$ python3 -q
>>> import numpy as np
>>> np.set_printoptions(suppress=True, linewidth=140)
>>> m1 = np.array([[-1.0, 4.0, -2.0, 0.0],
...     [-4.0, 14.0, -14.0, 5.0],
...     [-4.0, 18.0, -23.0, 10.0],
...     [-4.0, 18.0, -24.0, 11.0]])
>>> m1
array([[ -1.,   4.,  -2.,   0.],
       [ -4.,  14., -14.,   5.],
       [ -4.,  18., -23.,  10.],
       [ -4.,  18., -24.,  11.]])
>>> U, sv, VT = np.linalg.svd(m1)
>>> sv.round(3)
array([49.438,  3.958,  0.419,  0.146])
>>> out = U[:, :1] @ np.diag(sv[:1]) @ VT[:1]
>>> np.linalg.matrix_rank(m1, rtol=0.05)
np.int64(2)
>>> round(float(np.linalg.norm(m1 - out) / np.linalg.norm(m1)), 3)
0.08
>>> round(np.abs(m1 - out).max(), 3)
np.float64(1.821)
>>> q = m1.astype(float).copy()
>>> for j in range(4):
...     q[:, j] -= q[:, :j] @ (q[:, :j].T @ q[:, j])
...     q[:, j] /= np.linalg.norm(q[:, j])
... 
>>> np.round(q.T @ q, 3) + 0
array([[1., 0., 0., 0.],
       [0., 1., 0., 0.],
       [0., 0., 1., 0.],
       [0., 0., 0., 1.]])
>>> np.round(q.T @ m1, 3) + 0
array([[  7.   , -29.143,  35.143, -14.857],
       [  0.   ,   3.27 ,  -7.901,   4.593],
       [  0.   ,   0.   ,   2.749,  -2.033],
       [  0.   ,   0.   ,   0.   ,   0.191]])
>>> def softmax(z):
...     e = np.exp(z - z.max(axis=-1, keepdims=True))
...     return e / e.sum(axis=-1, keepdims=True)
... 
>>> np.round(softmax(m1[0] + 2), 3)
array([0.007, 0.973, 0.002, 0.018])
>>> np.round(softmax(10 * m1[0]), 3) + 0
array([0., 1., 0., 0.])
>>> np.round(softmax(m1).sum(axis=1), 3)
array([1., 1., 1., 1.])
>>> scores = m1 @ m1.T / np.sqrt(4)
>>> np.round(softmax(scores), 3) + 0
array([[0.   , 0.   , 0.269, 0.731],
       [0.   , 0.   , 0.   , 1.   ],
       [0.   , 0.   , 0.   , 1.   ],
       [0.   , 0.   , 0.   , 1.   ]])
>>> np.round(softmax(scores + np.triu(np.full(scores.shape, -np.inf), 1)), 3) + 0
array([[1., 0., 0., 0.],
       [0., 1., 0., 0.],
       [0., 0., 1., 0.],
       [0., 0., 0., 1.]])
